$ python3 -q
>>> import numpy as np
>>> from numpy import linalg as LA
>>> np.set_printoptions(precision=2, suppress=True, linewidth=120, sign=" ")
>>> data = np.load("m.npy")
>>> data
array([[ 0.,  1.,  1.,  1.,  1.,  1.,  1.],
       [ 1.,  0.,  1.,  1.,  1.,  1.,  1.],
       [ 1.,  1.,  0.,  1.,  1.,  1.,  1.],
       [ 1.,  1.,  1.,  0.,  1.,  1.,  1.],
       [ 1.,  1.,  1.,  1.,  0.,  1.,  1.],
       [ 1.,  1.,  1.,  1.,  1.,  0.,  1.],
       [ 1.,  1.,  1.,  1.,  1.,  1.,  0.]])
>>> evals, vecs = LA.eigh(data)
>>> vec = np.array([-2, 9, -5, 0, -8, 5, 6])
>>> print(np.abs(data).sum(axis=1).max(), round(float(np.abs(evals).max()), 2))
6.0 6.0
>>> vecs * np.abs(evals) @ vecs.T
array([[ 1.71,  0.71,  0.71,  0.71,  0.71,  0.71,  0.71],
       [ 0.71,  1.71,  0.71,  0.71,  0.71,  0.71,  0.71],
       [ 0.71,  0.71,  1.71,  0.71,  0.71,  0.71,  0.71],
       [ 0.71,  0.71,  0.71,  1.71,  0.71,  0.71,  0.71],
       [ 0.71,  0.71,  0.71,  0.71,  1.71,  0.71,  0.71],
       [ 0.71,  0.71,  0.71,  0.71,  0.71,  1.71,  0.71],
       [ 0.71,  0.71,  0.71,  0.71,  0.71,  0.71,  1.71]])
>>> np.sort(np.abs(np.fft.fft(data[0]))), np.sort(LA.svd(data, compute_uv=False))
(array([ 1.,  1.,  1.,  1.,  1.,  1.,  6.]), array([ 1.,  1.,  1.,  1.,  1.,  1.,  6.]))
>>> data @ (-1.0) ** np.arange(7)
array([ 0.,  2.,  0.,  2.,  0.,  2.,  0.])
>>> m1 = np.load("test5.npy")
>>> m1
array([[ 1.  ,  0.5 ,  0.25],
       [ 0.5 ,  1.  ,  0.5 ],
       [ 0.25,  0.5 ,  1.  ]])
>>> vec = np.array([2, 1, -2])
>>> y = m1 @ vec
>>> print(y)
[ 2.  1. -1.]
>>> LA.solve(m1, y)
array([ 2.,  1., -2.])
>>> evals, vecs = LA.eigh(m1)
>>> vec = np.array([2, 4, 1])
>>> vecs * np.sqrt(evals) @ vecs.T
array([[ 0.96,  0.25,  0.1 ],
       [ 0.25,  0.94,  0.25],
       [ 0.1 ,  0.25,  0.96]])
>>> np.round(vec @ m1 @ vec / (vec @ vec), 2), round(float(evals[0]), 2), round(float(evals[-1]), 2)
(np.float64(1.62), 0.41, 1.84)
